$ python3 -q
>>> import numpy as np
>>> np.set_printoptions(suppress=True, linewidth=100)
>>> tidy = lambda a: np.round(a, 3) + 0
>>> out = np.array([[-1, -1], [-2, 1], [-2, -1], [1, -2], [0, 2]])
>>> Z = np.array([[2, 1, -2, 1], [-2, -1, -2, 0]])
>>> J = out @ Z
>>> print(J)
[[ 0  0  4 -1]
 [-6 -3  2 -2]
 [-2 -1  6 -2]
 [ 6  3  2  1]
 [-4 -2 -4  0]]
>>> # rank 2
>>> out = J / np.linalg.norm(J, axis=1, keepdims=True)
>>> G = out @ out.T
>>> print(tidy(np.linalg.norm(out, axis=1)))
[1. 1. 1. 1. 1.]
>>> print(np.linalg.matrix_rank(J))
2
>>> print(J.sum(axis=0))
[-6 -3 10 -4]
>>> print(J.sum(axis=1))
[  3  -9   1  12 -10]
>>> print(J.mean(axis=0))
[-1.2 -0.6  2.  -0.8]
>>> print(np.abs(J).max())
6
>>> print(np.count_nonzero(J))
17
>>> print(tidy(np.linalg.norm(J, 2) / np.linalg.norm(J)))
0.774
>>> print(np.argsort(-np.linalg.norm(J, axis=0).round(6), kind="stable")[:3])
[0 2 1]
>>> print(np.linalg.cond(J) > 100)
True
>>> print([round(float(x), 3) for x in np.linalg.svd(J, compute_uv=False)[:3]])
[10.976, 8.973, 0.0]
>>> out = np.array([[-1, -3], [1, 1]])
>>> K = np.tile(out, (2, 2))
>>> print(K)
[[-1 -3 -1 -3]
 [ 1  1  1  1]
 [-1 -3 -1 -3]
 [ 1  1  1  1]]
>>> rng = np.random.default_rng(576294)
>>> labels = rng.permutation(4)
>>> print(labels)
[2 3 1 0]
>>> out = K[labels][:, labels]
>>> print(np.diag(out))
[-1  1  1 -1]
>>> print(np.allclose(out, K))
False
>>> Uu, sig, VT = np.linalg.svd(K, full_matrices=False)
>>> print(tidy(VT @ VT.T))
[[1. 0. 0. 0.]
 [0. 1. 0. 0.]
 [0. 0. 1. 0.]
 [0. 0. 0. 1.]]
>>> print(tidy(sig / sig[0]))
[1.    0.172 0.    0.   ]
>>> print(tidy(np.abs(VT[0])))
[0.271 0.653 0.271 0.653]
>>> print(np.abs(Uu[:, 0]).round(6).argmax())
0
>>> print(tidy(Uu.T @ K @ VT.T))
[[6.828 0.    0.    0.   ]
 [0.    1.172 0.    0.   ]
 [0.    0.    0.    0.   ]
 [0.    0.    0.    0.   ]]
>>> print(tidy(Uu.T @ Uu))
[[1. 0. 0. 0.]
 [0. 1. 0. 0.]
 [0. 0. 1. 0.]
 [0. 0. 0. 1.]]
>>> print((K + K.T) / 2)
[[-1. -1. -1. -1.]
 [-1.  1. -1.  1.]
 [-1. -1. -1. -1.]
 [-1.  1. -1.  1.]]
>>> print(np.linalg.matrix_power(K, 4))
[[32  0 32  0]
 [ 0 32  0 32]
 [32  0 32  0]
 [ 0 32  0 32]]
>>> print((K - K.T) / 2)
[[ 0. -2.  0. -2.]
 [ 2.  0.  2.  0.]
 [ 0. -2.  0. -2.]
 [ 2.  0.  2.  0.]]
>>> print(K @ K)
[[-4  0 -4  0]
 [ 0 -4  0 -4]
 [-4  0 -4  0]
 [ 0 -4  0 -4]]
>>> print(np.allclose(K, K.T))
False
>>> X = np.loadtxt("layer15.csv", delimiter=",")
>>> print(X)
[[ 0.  1.  0.  1.  1.  1. -1. -2.  0.  1.  1. -1.]
 [ 0.  0.  0.  2. -2.  0. -2. -1.  2. -1. -1.  0.]
 [ 0.  0.  0.  0.  2. -1. -1. -1.  1. -1.  0.  2.]
 [ 0.  0.  0.  0. -1.  1.  1.  2. -1.  1.  2. -1.]
 [ 0.  0.  0.  0.  0. -1. -1. -1. -1. -1.  0.  2.]
 [ 0.  0.  0.  0.  0.  0.  1.  1.  0.  2.  0. -2.]
 [ 0.  0.  0.  0.  0.  0.  0. -1.  1. -2. -2.  1.]
 [ 0.  0.  0.  0.  0.  0.  0.  0. -1. -2.  2. -1.]
 [ 0.  0.  0.  0.  0.  0.  0.  0.  0. -2.  2. -2.]
 [ 0.  0.  0.  0.  0.  0.  0.  0.  0.  0. -2. -2.]
 [ 0.  0.  0.  0.  0.  0.  0.  0.  0.  0.  0.  0.]
 [ 0.  0.  0.  0.  0.  0.  0.  0.  0.  0.  0.  0.]]
>>> # row 11 repeats row 10
>>> print(np.abs(np.diag(np.linalg.qr(J)[1])) > 1e-9)
[ True False  True False]
>>> print(np.linalg.lstsq(J[:-1].T, J[-1])[2])
2
>>> print(tidy(J @ np.linalg.pinv(J) @ J))
[[ 0.  0.  4. -1.]
 [-6. -3.  2. -2.]
 [-2. -1.  6. -2.]
 [ 6.  3.  2.  1.]
 [-4. -2. -4.  0.]]
>>> Uu, sig, VT = np.linalg.svd(X, full_matrices=False)
>>> print(Uu.shape, sig.shape, VT.shape)
(12, 12) (12,) (12, 12)
>>> print(tidy(Uu.T @ Uu))
[[1. 0. 0. 0. 0. 0. 0. 0. 0. 0. 0. 0.]
 [0. 1. 0. 0. 0. 0. 0. 0. 0. 0. 0. 0.]
 [0. 0. 1. 0. 0. 0. 0. 0. 0. 0. 0. 0.]
 [0. 0. 0. 1. 0. 0. 0. 0. 0. 0. 0. 0.]
 [0. 0. 0. 0. 1. 0. 0. 0. 0. 0. 0. 0.]
 [0. 0. 0. 0. 0. 1. 0. 0. 0. 0. 0. 0.]
 [0. 0. 0. 0. 0. 0. 1. 0. 0. 0. 0. 0.]
 [0. 0. 0. 0. 0. 0. 0. 1. 0. 0. 0. 0.]
 [0. 0. 0. 0. 0. 0. 0. 0. 1. 0. 0. 0.]
 [0. 0. 0. 0. 0. 0. 0. 0. 0. 1. 0. 0.]
 [0. 0. 0. 0. 0. 0. 0. 0. 0. 0. 1. 0.]
 [0. 0. 0. 0. 0. 0. 0. 0. 0. 0. 0. 1.]]
>>> print(tidy(sig / sig[0]))
[1.    0.702 0.649 0.531 0.452 0.28  0.215 0.091 0.052 0.014 0.    0.   ]
>>> print(tidy(np.abs(VT[0])))
[0.    0.003 0.    0.101 0.088 0.183 0.337 0.415 0.27  0.384 0.391 0.538]
>>> print(np.abs(Uu[:, 0]).round(6).argmax())
3
>>> print(tidy(sig))
[6.822 4.787 4.43  3.62  3.08  1.913 1.464 0.623 0.356 0.096 0.    0.   ]
>>> mat = np.loadtxt("m.csv", delimiter=",")
>>> print(tidy(mat))
[[  3.998  27.958  -6.001  13.971 -27.952 -25.957  35.945 -11.977  17.976]
 [  3.472  19.503  -6.004   8.268 -18.249 -17.43   24.735  -7.449  12.994]
 [  3.303  17.185  -5.905   6.778 -15.658 -15.159  21.688  -6.278  11.607]
 [  3.258  16.606  -5.871   6.412 -15.017 -14.597  20.929  -5.992  11.259]
 [  3.129  15.006  -5.76    5.416 -13.259 -13.057  18.837  -5.213  10.292]
 [  3.106  14.73   -5.737   5.246 -12.958 -12.793  18.476  -5.081  10.124]
 [  2.534   8.881  -4.977   1.871  -6.776  -7.367  10.915  -2.462   6.51 ]
 [  2.482   8.445  -4.892   1.641  -6.334  -6.977  10.357  -2.283   6.234]
 [  2.234   6.527  -4.452   0.683  -4.439  -5.295   7.92   -1.538   5.004]
 [  2.219   6.428  -4.426   0.636  -4.344  -5.21    7.795  -1.502   4.94 ]
 [  2.083   5.516  -4.165   0.221  -3.478  -4.433   6.646  -1.176   4.342]
 [  1.064   1.15   -2.011  -1.012   0.047  -0.983   1.3    -0.018   1.248]
 [  0.807   0.62   -1.471  -0.916   0.284  -0.601   0.686   0.031   0.795]
 [ -0.098   0.007   0.142   0.149  -0.103   0.049   0.007   0.003  -0.044]
 [ -1.106   0.58    0.878   1.627  -1.211   1.061   0.41    0.645  -0.11 ]
 [ -1.191   0.641   0.866   1.719  -1.267   1.229   0.43    0.777  -0.097]
 [ -1.311   0.726   0.826   1.833  -1.325   1.5     0.444   0.993  -0.078]
 [ -1.649   0.918   0.553   2.032  -1.327   2.506   0.358   1.801  -0.025]
 [ -1.86    0.986   0.255   2.046  -1.176   3.345   0.181   2.475  -0.005]
 [ -1.89    0.991   0.205   2.04   -1.145   3.476   0.148   2.58   -0.003]
 [ -2.186   0.972  -0.417   1.862  -0.657   5.012  -0.334   3.808  -0.009]
 [ -2.677   0.579  -1.966   1.011   0.934   8.532  -1.819   6.587  -0.153]
 [ -2.724   0.512  -2.149   0.889   1.144   8.939  -2.013   6.906  -0.178]
 [ -2.799   0.393  -2.461   0.674   1.508   9.625  -2.349   7.442  -0.224]
 [ -3.978  -3.871  -9.816  -5.817  11.72   25.6   -11.741  19.698  -1.946]]
>>> # looks like rank 3
>>> Uu, sig, VT = np.linalg.svd(mat)
>>> print(tidy(sig))
[115.9    33.227  13.669   0.      0.      0.      0.      0.      0.   ]
>>> print(np.argmax(sig[:-1] / (sig[1:] + 1e-6)) + 1)
3
>>> out = Uu[:, :3] @ np.diag(sig[:3]) @ VT[:3]
>>> print(tidy(np.linalg.norm(mat - out) / np.linalg.norm(mat)))
0.0
>>> print(np.linalg.matrix_rank(out))
3
>>> print(tidy(np.abs(mat - out).max()))
0.0
>>> M = np.loadtxt("test14.csv", delimiter=",")
>>> print(M)
[[-0.336 -0.711  0.05   0.998 -0.345  0.558]
 [ 0.782 -0.994  0.217  1.    -0.03  -0.955]
 [-0.05   0.273 -0.02  -0.515  0.03   0.09 ]
 [-0.197 -0.753  0.06   0.997 -0.291  0.345]
 [ 0.691 -0.923  0.129  0.905  0.119 -0.91 ]
 [-0.572  0.188 -0.03   0.915 -0.291  0.824]
 [-0.245  0.05  -0.01   0.578 -0.119  0.422]
 [ 0.716 -0.235  0.04  -0.977  0.397 -0.925]
 [-0.197  0.585 -0.05  -0.804  0.03   0.345]
 [ 0.862 -0.753  0.1   -0.915  0.446 -0.982]
 [-0.74   0.675 -0.08   0.701 -0.319  0.937]
 [-0.818  0.96  -0.159 -0.887 -0.207  0.969]
 [-0.422  0.9   -0.11  -0.984  0.06   0.67 ]
 [-0.197  0.675 -0.06  -0.905  0.06   0.345]
 [-0.462  0.691 -0.07  -0.558 -0.09   0.716]
 [-0.947  0.992 -0.226 -0.887 -0.371  0.997]
 [ 0.336 -0.641  0.06   0.701  0.03  -0.558]
 [-0.862  0.485 -0.07   0.992 -0.515  0.982]
 [-0.96   0.867 -0.139  0.992 -0.635  0.998]
 [-0.149  0.09  -0.01   0.235 -0.06   0.264]
 [ 0.664 -0.993  0.207  1.    -0.149 -0.894]
 [ 0.38   0.159  0.    -0.933  0.235 -0.617]
 [-0.501  0.363 -0.04   0.635 -0.207  0.757]
 [-0.994  0.992 -0.254  0.967 -0.744  1.   ]
 [ 0.291 -0.446  0.04   0.291  0.06  -0.493]
 [ 0.336 -0.961  0.139  0.999 -0.207 -0.558]
 [-0.336 -0.139  0.     0.9   -0.207  0.558]
 [-0.8    0.786 -0.1    0.617 -0.345  0.963]
 [ 0.848 -0.967  0.168  0.881  0.235 -0.978]
 [ 0.941 -0.98   0.197  0.422  0.422 -0.996]
 [ 0.336  0.139  0.    -0.9    0.207 -0.558]
 [ 0.422 -0.617  0.06   0.422  0.09  -0.67 ]
 [-0.782  0.91  -0.129 -0.578 -0.235  0.955]
 [-0.635  0.988 -0.188 -1.     0.119  0.874]
 [-0.905  0.995 -0.235 -0.996 -0.178  0.991]
 [-0.501  0.68  -0.07  -0.397 -0.119  0.757]
 [-0.782  0.972 -0.168 -0.977 -0.119  0.955]
 [-0.691  0.864 -0.11  -0.617 -0.178  0.91 ]
 [ 0.197 -0.217  0.02  -0.06   0.06  -0.345]
 [ 0.8   -0.984  0.188  0.992  0.09  -0.963]
 [-0.501  0.363 -0.04   0.635 -0.207  0.757]
 [-0.848  0.604 -0.08   0.972 -0.47   0.978]]
>>> # rows 22 and 40 are equal
>>> labels = M[:, 2] > np.median(M[:, 2])
>>> u = M[labels].mean(axis=0) - M[~labels].mean(axis=0)
>>> print(tidy(u))
[ 1.019 -1.245  0.193  0.437  0.284 -1.278]
>>> print(np.argsort(-np.abs(u).round(6), kind="stable"))
[5 1 0 3 4 2]
>>> print(((M - M.mean(axis=0)) @ u > 0).astype(int))
[1 1 0 1 1 0 0 1 0 1 0 0 0 0 0 0 1 0 0 1 1 1 0 0 1 1 1 0 1 1 1 1 0 0 0 0 0 0 1 1 0 0]
>>> print(tidy((((M - M.mean(axis=0)) @ u > 0) == labels).mean()))
0.952
